% python3 -q
>>> import numpy as np
>>> np.set_printoptions(suppress=True, linewidth=100)
>>> def tidy(a):
...     return np.round(a, 2) + 0
... 
>>> sigma = 20 * 0.9 ** np.arange(12)
>>> rng = np.random.default_rng(517009)
>>> J = rng.normal(size=(35, 12)) * rng.permutation(sigma)
>>> tidy(J)
array([[ 12.51, -45.62, -21.5 ,   7.08, -16.59,  -5.62,  -0.41, -15.4 ,  26.04,   7.  , -18.7 ,
         20.53],
       [ 15.67,  25.22,  -8.32,  -2.86, -14.16,  30.26, -12.58,  12.53, -10.85,  12.37,  22.26,
          7.9 ],
       [ -5.14,   4.47,   8.55,   6.2 ,   7.42,  35.  ,   1.95,  -7.77,  -2.43,   0.13, -10.62,
         12.02],
       [ -1.57, -16.91,   6.45,  -1.17,  -2.53, -18.12,  -3.25,   4.63, -29.41,  25.94,   3.61,
          6.74],
       [ -9.57,  14.88, -16.88,  13.13,   4.53,   5.88,   1.63,  17.07,  -5.25,  10.23,   9.43,
          3.69],
       [-16.3 , -24.4 ,  36.78,   5.05, -10.88,  -5.1 ,  -2.26,  -4.78,  -2.95,  -6.03, -17.54,
          5.62],
       [  1.13,  21.66,  -3.96,   5.33,  13.44, -18.37,   2.41,  10.45, -23.76,   5.26, -21.21,
         -5.37],
       [ 13.56, -10.38,  19.33,  -0.9 ,   6.67,  -6.33,  -5.73,   8.83, -24.22,   0.04, -24.42,
         -0.47],
       [-13.26,  -7.67,  -9.19,   4.22,  -1.2 ,  12.52,   0.78, -28.67,  26.74,  -5.38,  -9.53,
         -9.77],
       [ -5.17,  15.29, -16.11,  -9.65,  14.14,  -8.71,   2.29,   0.75,  -9.14, -13.51,  -6.21,
         -1.99],
       [  1.73, -15.32,  -7.01,  -2.31,  18.46, -35.99,  -2.2 ,  10.24,  -3.85,  -0.13,  11.96,
         13.97],
       [-11.6 , -15.39,   5.05,  -8.34,   4.4 ,   3.28,   0.06,  16.8 ,  32.48,  11.76, -25.84,
          7.26],
       [  6.33,   5.68,  16.11,   1.36,  -4.37,  -3.44,   3.16,  67.06,  14.35,  -4.45,  16.35,
          3.13],
       [ -0.92,  27.19,  -3.61,  14.53,  14.8 ,  28.26,  12.45,   4.73,   0.91,   1.69,  -9.29,
          8.78],
       [ -0.58,  -7.21,   4.87,   0.28,  -0.79,  -8.93,   0.36,  -0.01,   1.34,  -2.32, -14.74,
          9.61],
       [ 25.54, -32.16,  -3.28,   2.95,  -8.56,  14.68,  -1.2 ,  14.47,   4.26,  16.47, -10.87,
         14.4 ],
       [  8.13, -12.68, -17.23,   1.07,  -8.6 ,   3.19,   9.12,  17.54,  -0.19,  -2.78,  -4.8 ,
         17.2 ],
       [-14.38,  22.36,   2.9 ,   2.51,  -0.62,  12.75,   1.19,  -1.31,   8.98,  -0.97, -14.08,
         -3.46],
       [-10.6 ,   8.36,  15.99,  -0.59,   6.31,  -2.82,  11.  ,  20.48,  10.99,   1.4 ,  -6.3 ,
         -8.02],
       [  3.18, -14.01,  -2.14,   9.48,   0.31,  -4.2 ,   7.47,   1.61,  -7.75,   0.11,   0.73,
         -5.62],
       [  1.95,   9.06, -13.2 ,  -2.18,  16.07,  15.97,   5.  ,   1.46,  21.82,  -7.45,   3.29,
          7.76],
       [ 35.36, -10.88,  15.56,  -4.64,  -0.7 ,  -5.76,   7.47,   8.15,  17.49, -15.28,  -2.87,
          6.55],
       [  9.52,  13.19,  -5.11,   4.74,  -8.6 ,  10.23,  -5.29,  32.62,   0.08, -19.15,   9.51,
         -2.59],
       [ -5.87,  -5.15,  -2.07,  -6.63,  -7.21,   2.86,   8.28,  29.96,   9.97,  -2.85,  -1.83,
         -9.76],
       [ -7.42,  -5.25,   3.53, -11.5 ,   0.71,   7.94,  -0.5 ,  -3.73, -24.31,   1.57,  -0.73,
         -0.85],
       [  9.08,  -9.93,   2.21,  -2.2 ,  -5.1 ,  13.21,  -5.68,   7.52, -10.34,  -7.45, -14.53,
          1.43],
       [-16.88,   5.44,  -0.71,  -1.37,  11.22,   4.34,  -9.18,  -9.93,  22.28,  11.74,   3.17,
         11.13],
       [  8.71, -11.03,  15.79,  -3.88,   5.8 , -12.61,  -3.31, -24.82,  20.29,   1.62,   6.26,
         -5.85],
       [ -2.48,  25.76,  10.42,  -1.43,   3.25,   2.66,   8.28,  -1.04, -15.54,  11.67,  -1.4 ,
         15.18],
       [ -4.39,  13.4 ,  -6.16,   4.04,   3.77,  19.22,  -1.82,   7.42,  19.69, -13.76,   4.68,
         -5.35],
       [  5.58,  29.94,   9.17,   7.32,  -6.33,  14.4 ,  -5.54,  -7.13,  16.41, -11.08,  -0.26,
         -3.62],
       [-11.62, -25.68, -15.29,  -2.34,  -8.31,   5.14,   7.11,  -3.26, -16.07,  -7.63,  -1.69,
          5.71],
       [ -0.85, -12.74,  -7.57,  -8.89,  -1.78,  15.97,  -8.7 ,  -1.62,  -1.49,  -5.89,  -0.21,
         10.33],
       [ -9.08,   6.31,  10.57,   2.08,   3.15,  14.61,  -2.24,  -3.27, -13.61,   6.76,  22.77,
        -11.29],
       [ -5.98,   3.48,   0.62,   5.6 ,  26.59,  16.28,  -3.91, -17.63, -24.5 , -10.4 ,  -5.66,
         10.3 ]])
>>> labels = J[:, 11] > np.median(J[:, 11])
>>> r0 = J[labels].mean(axis=0) - J[~labels].mean(axis=0)
>>> labels.astype(int)
array([1, 1, 1, 1, 0, 0, 0, 0, 0, 0, 1, 1, 0, 1, 1, 1, 1, 0, 0, 0, 1, 1, 0, 0, 0, 0, 1, 0, 1, 0, 0,
       1, 1, 0, 1])
>>> ((J - J.mean(axis=0)) @ r0 > 0).astype(int)
array([1, 1, 1, 1, 0, 0, 0, 0, 1, 0, 1, 1, 0, 0, 1, 1, 1, 0, 0, 0, 1, 1, 0, 0, 0, 1, 1, 1, 0, 0, 0,
       1, 1, 0, 1])
>>> np.argsort(-np.abs(r0).round(6), kind="stable")
array([11,  1,  2,  9,  7,  0,  5,  4,  3, 10,  8,  6])
>>> tidy((((J - J.mean(axis=0)) @ r0 > 0) == labels).mean())
np.float64(0.86)
>>> A2 = np.c_[J[:, :3] @ np.array([[1, 2, 0], [2, 1, 1], [3, 0, 1]]), np.array([2, 1, 0, -1, 2, 2, 2, -2, 1, -1, 0, 0, -2, 0, 1, 1, -2, 1, 1, 2, 2, -1, 2, 2, -2, 2, -2, -2, 1, 1, 1, 0, -1, -2, 0])]
>>> tidy(A2)
array([[-143.22,  -20.6 ,  -67.12,    2.  ],
       [  41.17,   56.57,   16.91,    1.  ],
       [  29.44,   -5.81,   13.02,    0.  ],
       [ -16.05,  -20.05,  -10.46,   -1.  ],
       [ -30.46,   -4.26,   -2.  ,    2.  ],
       [  45.23,  -57.  ,   12.38,    2.  ],
       [  32.58,   23.92,   17.71,    2.  ],
       [  50.78,   16.75,    8.95,   -2.  ],
       [ -56.17,  -34.18,  -16.86,    1.  ],
       [ -22.92,    4.95,   -0.82,   -1.  ],
       [ -49.94,  -11.87,  -22.33,    0.  ],
       [ -27.24,  -38.58,  -10.35,    0.  ],
       [  66.03,   18.34,   21.79,   -2.  ],
       [  42.63,   25.34,   23.58,    0.  ],
       [  -0.38,   -8.37,   -2.34,    1.  ],
       [ -48.62,   18.92,  -35.44,    1.  ],
       [ -68.92,    3.59,  -29.91,   -2.  ],
       [  39.06,   -6.39,   25.27,    1.  ],
       [  54.09,  -12.84,   24.35,    1.  ],
       [ -31.26,   -7.65,  -16.15,    2.  ],
       [ -19.53,   12.96,   -4.14,    2.  ],
       [  60.26,   59.83,    4.67,   -1.  ],
       [  20.56,   32.23,    8.07,    2.  ],
       [ -22.37,  -16.89,   -7.22,    2.  ],
       [  -7.32,  -20.09,   -1.72,   -2.  ],
       [  -4.15,    8.24,   -7.72,    2.  ],
       [  -8.12,  -28.31,    4.73,   -2.  ],
       [  34.  ,    6.38,    4.75,   -2.  ],
       [  80.3 ,   20.8 ,   36.18,    1.  ],
       [   3.93,    4.61,    7.24,    1.  ],
       [  92.99,   41.11,   39.12,    1.  ],
       [-108.85,  -48.92,  -40.97,    0.  ],
       [ -49.03,  -14.44,  -20.31,   -1.  ],
       [  35.24,  -11.85,   16.88,   -2.  ],
       [   2.85,   -8.48,    4.1 ,    0.  ]])
>>> np.linalg.matrix_rank(A2)
np.int64(4)
>>> tidy(np.linalg.lstsq(J, A2[:, 0])[0])
array([1., 2., 3., 0., 0., 0., 0., 0., 0., 0., 0., 0.])
>>> labels = rng.permutation(12)
>>> A2 = J[:, labels] * rng.choice([-1, 1], 12)
>>> tidy(A2)
array([[-26.04, -20.53,  -7.  , -15.4 ,  -5.62,  45.62, -21.5 , -12.51,   0.41, -18.7 ,  -7.08,
         16.59],
       [ 10.85,  -7.9 , -12.37,  12.53,  30.26, -25.22,  -8.32, -15.67,  12.58,  22.26,   2.86,
         14.16],
       [  2.43, -12.02,  -0.13,  -7.77,  35.  ,  -4.47,   8.55,   5.14,  -1.95, -10.62,  -6.2 ,
         -7.42],
       [ 29.41,  -6.74, -25.94,   4.63, -18.12,  16.91,   6.45,   1.57,   3.25,   3.61,   1.17,
          2.53],
       [  5.25,  -3.69, -10.23,  17.07,   5.88, -14.88, -16.88,   9.57,  -1.63,   9.43, -13.13,
         -4.53],
       [  2.95,  -5.62,   6.03,  -4.78,  -5.1 ,  24.4 ,  36.78,  16.3 ,   2.26, -17.54,  -5.05,
         10.88],
       [ 23.76,   5.37,  -5.26,  10.45, -18.37, -21.66,  -3.96,  -1.13,  -2.41, -21.21,  -5.33,
        -13.44],
       [ 24.22,   0.47,  -0.04,   8.83,  -6.33,  10.38,  19.33, -13.56,   5.73, -24.42,   0.9 ,
         -6.67],
       [-26.74,   9.77,   5.38, -28.67,  12.52,   7.67,  -9.19,  13.26,  -0.78,  -9.53,  -4.22,
          1.2 ],
       [  9.14,   1.99,  13.51,   0.75,  -8.71, -15.29, -16.11,   5.17,  -2.29,  -6.21,   9.65,
        -14.14],
       [  3.85, -13.97,   0.13,  10.24, -35.99,  15.32,  -7.01,  -1.73,   2.2 ,  11.96,   2.31,
        -18.46],
       [-32.48,  -7.26, -11.76,  16.8 ,   3.28,  15.39,   5.05,  11.6 ,  -0.06, -25.84,   8.34,
         -4.4 ],
       [-14.35,  -3.13,   4.45,  67.06,  -3.44,  -5.68,  16.11,  -6.33,  -3.16,  16.35,  -1.36,
          4.37],
       [ -0.91,  -8.78,  -1.69,   4.73,  28.26, -27.19,  -3.61,   0.92, -12.45,  -9.29, -14.53,
        -14.8 ],
       [ -1.34,  -9.61,   2.32,  -0.01,  -8.93,   7.21,   4.87,   0.58,  -0.36, -14.74,  -0.28,
          0.79],
       [ -4.26, -14.4 , -16.47,  14.47,  14.68,  32.16,  -3.28, -25.54,   1.2 , -10.87,  -2.95,
          8.56],
       [  0.19, -17.2 ,   2.78,  17.54,   3.19,  12.68, -17.23,  -8.13,  -9.12,  -4.8 ,  -1.07,
          8.6 ],
       [ -8.98,   3.46,   0.97,  -1.31,  12.75, -22.36,   2.9 ,  14.38,  -1.19, -14.08,  -2.51,
          0.62],
       [-10.99,   8.02,  -1.4 ,  20.48,  -2.82,  -8.36,  15.99,  10.6 , -11.  ,  -6.3 ,   0.59,
         -6.31],
       [  7.75,   5.62,  -0.11,   1.61,  -4.2 ,  14.01,  -2.14,  -3.18,  -7.47,   0.73,  -9.48,
         -0.31],
       [-21.82,  -7.76,   7.45,   1.46,  15.97,  -9.06, -13.2 ,  -1.95,  -5.  ,   3.29,   2.18,
        -16.07],
       [-17.49,  -6.55,  15.28,   8.15,  -5.76,  10.88,  15.56, -35.36,  -7.47,  -2.87,   4.64,
          0.7 ],
       [ -0.08,   2.59,  19.15,  32.62,  10.23, -13.19,  -5.11,  -9.52,   5.29,   9.51,  -4.74,
          8.6 ],
       [ -9.97,   9.76,   2.85,  29.96,   2.86,   5.15,  -2.07,   5.87,  -8.28,  -1.83,   6.63,
          7.21],
       [ 24.31,   0.85,  -1.57,  -3.73,   7.94,   5.25,   3.53,   7.42,   0.5 ,  -0.73,  11.5 ,
         -0.71],
       [ 10.34,  -1.43,   7.45,   7.52,  13.21,   9.93,   2.21,  -9.08,   5.68, -14.53,   2.2 ,
          5.1 ],
       [-22.28, -11.13, -11.74,  -9.93,   4.34,  -5.44,  -0.71,  16.88,   9.18,   3.17,   1.37,
        -11.22],
       [-20.29,   5.85,  -1.62, -24.82, -12.61,  11.03,  15.79,  -8.71,   3.31,   6.26,   3.88,
         -5.8 ],
       [ 15.54, -15.18, -11.67,  -1.04,   2.66, -25.76,  10.42,   2.48,  -8.28,  -1.4 ,   1.43,
         -3.25],
       [-19.69,   5.35,  13.76,   7.42,  19.22, -13.4 ,  -6.16,   4.39,   1.82,   4.68,  -4.04,
         -3.77],
       [-16.41,   3.62,  11.08,  -7.13,  14.4 , -29.94,   9.17,  -5.58,   5.54,  -0.26,  -7.32,
          6.33],
       [ 16.07,  -5.71,   7.63,  -3.26,   5.14,  25.68, -15.29,  11.62,  -7.11,  -1.69,   2.34,
          8.31],
       [  1.49, -10.33,   5.89,  -1.62,  15.97,  12.74,  -7.57,   0.85,   8.7 ,  -0.21,   8.89,
          1.78],
       [ 13.61,  11.29,  -6.76,  -3.27,  14.61,  -6.31,  10.57,   9.08,   2.24,  22.77,  -2.08,
         -3.15],
       [ 24.5 , -10.3 ,  10.4 , -17.63,  16.28,  -3.48,   0.62,   5.98,   3.91,  -5.66,  -5.6 ,
        -26.59]])
>>> Uu, _, Vh = np.linalg.svd(J.T @ A2)
>>> tidy(Uu @ Vh)
array([[ 0.,  0.,  0.,  0.,  0.,  0.,  0., -1.,  0.,  0.,  0.,  0.],
       [ 0.,  0.,  0.,  0.,  0., -1.,  0.,  0.,  0.,  0.,  0.,  0.],
       [ 0.,  0.,  0.,  0.,  0.,  0.,  1.,  0.,  0.,  0.,  0.,  0.],
       [ 0.,  0.,  0.,  0.,  0.,  0.,  0.,  0.,  0.,  0., -1.,  0.],
       [ 0.,  0.,  0.,  0.,  0.,  0.,  0.,  0.,  0.,  0.,  0., -1.],
       [ 0.,  0.,  0.,  0.,  1.,  0.,  0.,  0.,  0.,  0.,  0.,  0.],
       [ 0.,  0.,  0.,  0.,  0.,  0.,  0.,  0., -1.,  0.,  0.,  0.],
       [ 0.,  0.,  0.,  1.,  0.,  0.,  0.,  0.,  0.,  0.,  0.,  0.],
       [-1.,  0.,  0.,  0.,  0.,  0.,  0.,  0.,  0.,  0.,  0.,  0.],
       [ 0.,  0., -1.,  0.,  0.,  0.,  0.,  0.,  0.,  0.,  0.,  0.],
       [ 0.,  0.,  0.,  0.,  0.,  0.,  0.,  0.,  0.,  1.,  0.,  0.],
       [ 0., -1.,  0.,  0.,  0.,  0.,  0.,  0.,  0.,  0.,  0.,  0.]])
>>> labels
array([ 8, 11,  9,  7,  5,  1,  2,  0,  6, 10,  3,  4])
>>> tidy(np.linalg.lstsq(J, A2)[0])
array([[ 0.,  0.,  0.,  0.,  0.,  0.,  0., -1.,  0.,  0.,  0.,  0.],
       [ 0.,  0.,  0.,  0.,  0., -1.,  0.,  0.,  0.,  0.,  0.,  0.],
       [ 0.,  0.,  0.,  0.,  0.,  0.,  1.,  0.,  0.,  0.,  0.,  0.],
       [ 0.,  0.,  0.,  0.,  0.,  0.,  0.,  0.,  0.,  0., -1.,  0.],
       [ 0.,  0.,  0.,  0.,  0.,  0.,  0.,  0.,  0.,  0.,  0., -1.],
       [ 0.,  0.,  0.,  0.,  1.,  0.,  0.,  0.,  0.,  0.,  0.,  0.],
       [ 0.,  0.,  0.,  0.,  0.,  0.,  0.,  0., -1.,  0.,  0.,  0.],
       [ 0.,  0.,  0.,  1.,  0.,  0.,  0.,  0.,  0.,  0.,  0.,  0.],
       [-1.,  0.,  0.,  0.,  0.,  0.,  0.,  0.,  0.,  0.,  0.,  0.],
       [ 0.,  0., -1.,  0.,  0.,  0.,  0.,  0.,  0.,  0.,  0.,  0.],
       [ 0.,  0.,  0.,  0.,  0.,  0.,  0.,  0.,  0.,  1.,  0.,  0.],
       [ 0., -1.,  0.,  0.,  0.,  0.,  0.,  0.,  0.,  0.,  0.,  0.]])
